$ ipython --no-banner

In [1]: import numpy as np

In [2]: np.set_printoptions(precision=2, suppress=True, linewidth=140)

In [3]: tidy = lambda a: np.round(a, 2) + 0

In [4]: E = np.load("mat.npy")

In [5]: tidy(E)
Out[5]: 
array([[0.09, 0.05, 0.15, 0.04, 0.09, 0.15, 0.16, 0.16, 0.11],
       [0.05, 0.02, 0.17, 0.12, 0.07, 0.17, 0.07, 0.2 , 0.12],
       [0.09, 0.12, 0.03, 0.24, 0.18, 0.12, 0.09, 0.  , 0.12],
       [0.08, 0.08, 0.21, 0.18, 0.03, 0.08, 0.13, 0.1 , 0.13],
       [0.09, 0.09, 0.09, 0.12, 0.06, 0.19, 0.19, 0.06, 0.09],
       [0.17, 0.  , 0.02, 0.06, 0.19, 0.21, 0.15, 0.13, 0.06],
       [0.1 , 0.  , 0.1 , 0.19, 0.19, 0.17, 0.1 , 0.12, 0.02],
       [0.11, 0.11, 0.04, 0.13, 0.2 , 0.04, 0.11, 0.22, 0.04],
       [0.  , 0.18, 0.03, 0.16, 0.18, 0.05, 0.08, 0.08, 0.24]])

In [6]: u = np.array([-1, 2, -3, 1, 0, -1, 2, -3, -1])

In [7]: other = E + np.outer(u, np.eye(9)[0])

In [8]: tidy(np.linalg.det(other) / np.linalg.det(E)), tidy(1 + np.linalg.solve(E, u)[0])
Out[8]: (np.float64(-64.64), np.float64(-64.64))

In [9]: np.linalg.norm(E, axis=1).argmax()
Out[9]: np.int64(8)

In [10]: tidy(np.linalg.norm(E[6] - E[0]))
Out[10]: np.float64(0.22)

In [11]: tidy(np.linalg.norm(E) ** 2 / np.linalg.norm(E, 2) ** 2)
Out[11]: np.float64(1.25)

In [12]: tidy(E.sum(axis=1))
Out[12]: array([1., 1., 1., 1., 1., 1., 1., 1., 1.])

In [13]: tidy(E @ np.ones(9))
Out[13]: array([1., 1., 1., 1., 1., 1., 1., 1., 1.])

In [14]: tidy(np.linalg.matrix_power(E, 100))
Out[14]: 
array([[0.09, 0.07, 0.09, 0.14, 0.13, 0.13, 0.12, 0.12, 0.1 ],
       [0.09, 0.07, 0.09, 0.14, 0.13, 0.13, 0.12, 0.12, 0.1 ],
       [0.09, 0.07, 0.09, 0.14, 0.13, 0.13, 0.12, 0.12, 0.1 ],
       [0.09, 0.07, 0.09, 0.14, 0.13, 0.13, 0.12, 0.12, 0.1 ],
       [0.09, 0.07, 0.09, 0.14, 0.13, 0.13, 0.12, 0.12, 0.1 ],
       [0.09, 0.07, 0.09, 0.14, 0.13, 0.13, 0.12, 0.12, 0.1 ],
       [0.09, 0.07, 0.09, 0.14, 0.13, 0.13, 0.12, 0.12, 0.1 ],
       [0.09, 0.07, 0.09, 0.14, 0.13, 0.13, 0.12, 0.12, 0.1 ],
       [0.09, 0.07, 0.09, 0.14, 0.13, 0.13, 0.12, 0.12, 0.1 ]])

In [15]: pr = np.eye(9)[3]

In [16]: for _ in range(7):
    ...:     pr = pr @ E
    ...:     print(pr.round(2))
    ...: 
[0.08 0.08 0.21 0.18 0.03 0.08 0.13 0.1  0.13]
[0.08 0.08 0.09 0.16 0.14 0.12 0.11 0.11 0.11]
[0.09 0.07 0.1  0.14 0.13 0.13 0.12 0.12 0.1 ]
[0.09 0.07 0.09 0.14 0.13 0.13 0.12 0.12 0.1 ]
[0.09 0.07 0.09 0.14 0.13 0.13 0.12 0.12 0.1 ]
[0.09 0.07 0.09 0.14 0.13 0.13 0.12 0.12 0.1 ]
[0.09 0.07 0.09 0.14 0.13 0.13 0.12 0.12 0.1 ]

In [17]: rng = np.random.default_rng(595835)

In [18]: z = rng.permutation(9)

In [19]: z
Out[19]: array([4, 3, 7, 0, 8, 1, 6, 2, 5])

In [20]: other = E[z][:, z]

In [21]: tidy(np.sort(np.abs(np.linalg.eigvals(other))))
Out[21]: array([0.02, 0.06, 0.06, 0.13, 0.13, 0.18, 0.18, 0.25, 1.  ])

In [22]: tidy(np.linalg.det(other)), tidy(np.linalg.det(E[z]))
Out[22]: (np.float64(0.0), np.float64(0.0))

In [23]: m1 = np.loadtxt("run1.csv", delimiter=",")

In [24]: tidy(m1)
Out[24]: 
array([[-2.28,  2.04, -1.05, -1.3 , -0.58,  2.93, -0.24,  1.96],
       [-0.7 , -1.7 , -3.36,  2.47, -1.56, -0.38,  0.76,  1.  ],
       [-0.88,  1.37, -1.27,  1.91,  1.88,  0.13, -3.15, -1.9 ],
       [-0.18,  1.4 , -1.96, -2.34,  0.3 , -3.51, -0.54,  1.01],
       [-0.88,  1.02,  2.47,  1.98, -1.92, -1.56, -1.6 ,  2.12],
       [ 0.  , -0.12,  0.33,  1.28,  3.8 , -0.18,  1.23,  2.7 ],
       [-0.18, -3.39,  0.11, -1.54,  0.41,  0.5 , -2.96,  1.37],
       [ 4.21,  1.24, -0.96,  0.36, -0.55,  1.1 , -1.14,  1.38]])

In [25]: z = rng.permutation(8)

In [26]: other = m1[:, z] * rng.choice([-1, 1], 8)

In [27]: tidy(other)
Out[27]: 
array([[-0.24,  2.93,  2.04,  1.96, -0.58,  1.05, -2.28,  1.3 ],
       [ 0.76, -0.38, -1.7 ,  1.  , -1.56,  3.36, -0.7 , -2.47],
       [-3.15,  0.13,  1.37, -1.9 ,  1.88,  1.27, -0.88, -1.91],
       [-0.54, -3.51,  1.4 ,  1.01,  0.3 ,  1.96, -0.18,  2.34],
       [-1.6 , -1.56,  1.02,  2.12, -1.92, -2.47, -0.88, -1.98],
       [ 1.23, -0.18, -0.12,  2.7 ,  3.8 , -0.33,  0.  , -1.28],
       [-2.96,  0.5 , -3.39,  1.37,  0.41, -0.11, -0.18,  1.54],
       [-1.14,  1.1 ,  1.24,  1.38, -0.55,  0.96,  4.21, -0.36]])

In [28]: Uu, _, vt = np.linalg.svd(m1.T @ other)

In [29]: z
Out[29]: array([6, 5, 1, 7, 4, 2, 0, 3])

In [30]: tidy(np.linalg.lstsq(m1, other)[0])
Out[30]: 
array([[ 0.,  0.,  0.,  0.,  0.,  0.,  1.,  0.],
       [ 0.,  0.,  1.,  0.,  0.,  0.,  0.,  0.],
       [ 0.,  0.,  0.,  0.,  0., -1.,  0.,  0.],
       [ 0.,  0.,  0.,  0.,  0.,  0.,  0., -1.],
       [ 0.,  0.,  0.,  0.,  1.,  0.,  0.,  0.],
       [ 0.,  1.,  0.,  0.,  0.,  0.,  0.,  0.],
       [ 1.,  0.,  0.,  0.,  0.,  0.,  0.,  0.],
       [ 0.,  0.,  0.,  1.,  0.,  0.,  0.,  0.]])

In [31]: F = np.load("sample9.npy")

In [32]: F
Out[32]: 
array([[ 0.,  2., -2., -3.],
       [ 2.,  0.,  0.,  0.],
       [-2.,  0.,  0.,  0.],
       [-3.,  0.,  0.,  0.]])

In [33]: Uu, sv, vt = np.linalg.svd(F)

In [34]: tidy(sv)
Out[34]: array([4.12, 4.12, 0.  , 0.  ])

In [35]: np.argmax(sv[:-1] / (sv[1:] + 1e-6)) + 1
Out[35]: np.int64(2)

In [36]: other = Uu[:, :2] @ np.diag(sv[:2]) @ vt[:2]

In [37]: tidy(other)
Out[37]: 
array([[ 0.,  2., -2., -3.],
       [ 2.,  0.,  0.,  0.],
       [-2.,  0.,  0.,  0.],
       [-3.,  0.,  0.,  0.]])

In [38]: tidy(np.linalg.norm(F - other) / np.linalg.norm(F))
Out[38]: np.float64(0.0)

In [39]: tidy(np.linalg.norm(F - other, 2)), tidy(sv[2])
Out[39]: (np.float64(0.0), np.float64(0.0))

In [40]: tidy(np.abs(F - other).max())
Out[40]: np.float64(0.0)

In [41]: evals, vecs = np.linalg.eigh(F)

In [42]: tidy(np.linalg.eigvalsh(F @ F))
Out[42]: array([ 0.,  0., 17., 17.])

In [43]: tidy(np.linalg.eigvalsh(F + 4 * np.eye(4)))
Out[43]: array([-0.12,  4.  ,  4.  ,  8.12])

In [44]: tidy(np.abs(vecs[:, -1]))
Out[44]: array([0.71, 0.34, 0.34, 0.51])

In [45]: np.abs(vecs[:, -1]).round(6).argmax()
Out[45]: np.int64(0)

In [46]: tidy(evals)
Out[46]: array([-4.12,  0.  ,  0.  ,  4.12])

In [47]: np.all(np.linalg.eigvalsh(F) > 0)
Out[47]: np.False_

In [48]: evals, vecs = np.linalg.eigh(F)

In [49]: vec = np.array([-3, 2, 7, 1])

In [50]: (np.sign(vecs[:, -1].round(6)) == np.sign(vecs[0, -1].round(6))).astype(int)
Out[50]: array([1, 1, 0, 0])

In [51]: tidy(np.linalg.eigvalsh(F[1:, 1:]))
Out[51]: array([0., 0., 0.])

In [52]: vec @ F @ vec
Out[52]: np.float64(78.0)

In [53]: tidy(vecs * np.maximum(evals, 0) @ vecs.T)
Out[53]: 
array([[ 2.06,  1.  , -1.  , -1.5 ],
       [ 1.  ,  0.49, -0.49, -0.73],
       [-1.  , -0.49,  0.49,  0.73],
       [-1.5 , -0.73,  0.73,  1.09]])

In [54]: W0 = np.load("a.npy")

In [55]: W0
Out[55]: 
array([[  4.45,  13.65,  -7.18,  34.36,  -6.3 ],
       [ -7.7 ,  11.26,  32.4 ,   9.61,  10.2 ],
       [  2.46,  -9.52,  -2.57,  13.77,   9.56],
       [ 16.44,  15.7 ,  -2.47,  16.67,  26.89],
       [ -1.28,  -3.94,  12.81,  24.65, -40.14],
       [ -5.52,   4.19,  14.92, -17.04,  -3.54],
       [  3.48,   1.96,  -8.33,  -6.49,   3.53],
       [ 17.68,   2.05, -12.09,  -7.5 ,  12.58],
       [-22.  ,   7.78,  25.62,  10.23,  32.94],
       [ -5.96,   1.22,  20.83, -12.87,  39.86],
       [  1.41,  12.8 , -16.26,  -7.31, -12.88],
       [ -6.91, -14.66,  16.46,   6.1 , -10.34],
       [-19.45,  10.69, -33.19,  27.37,   6.71],
       [-17.14,   2.69,  12.37, -15.96,  20.36],
       [ -4.17,   0.89,   5.73,   0.7 ,  28.69]])

In [56]: cen = (W0 - W0.mean(axis=0)) / W0.std(axis=0)

In [57]: tidy(cen.std(axis=0))
Out[57]: array([1., 1., 1., 1., 1.])

In [58]: beta = np.linalg.lstsq(np.delete(cen, 2, axis=1), cen[:, 2])[0]

In [59]: np.abs(beta).argmax()
Out[59]: np.int64(0)

In [60]: z = rng.permutation(5)

In [61]: other = W0[:, z] * rng.choice([-1, 1], 5)

In [62]: other
Out[62]: 
array([[ 34.36,   6.3 ,   4.45,  13.65,   7.18],
       [  9.61, -10.2 ,  -7.7 ,  11.26, -32.4 ],
       [ 13.77,  -9.56,   2.46,  -9.52,   2.57],
       [ 16.67, -26.89,  16.44,  15.7 ,   2.47],
       [ 24.65,  40.14,  -1.28,  -3.94, -12.81],
       [-17.04,   3.54,  -5.52,   4.19, -14.92],
       [ -6.49,  -3.53,   3.48,   1.96,   8.33],
       [ -7.5 , -12.58,  17.68,   2.05,  12.09],
       [ 10.23, -32.94, -22.  ,   7.78, -25.62],
       [-12.87, -39.86,  -5.96,   1.22, -20.83],
       [ -7.31,  12.88,   1.41,  12.8 ,  16.26],
       [  6.1 ,  10.34,  -6.91, -14.66, -16.46],
       [ 27.37,  -6.71, -19.45,  10.69,  33.19],
       [-15.96, -20.36, -17.14,   2.69, -12.37],
       [  0.7 , -28.69,  -4.17,   0.89,  -5.73]])

In [63]: Uu, _, vt = np.linalg.svd(W0.T @ other)

In [64]: tidy(Uu @ vt)
Out[64]: 
array([[ 0.,  0.,  1.,  0.,  0.],
       [ 0.,  0.,  0.,  1.,  0.],
       [ 0.,  0.,  0.,  0., -1.],
       [ 1.,  0.,  0.,  0.,  0.],
       [ 0., -1.,  0.,  0.,  0.]])
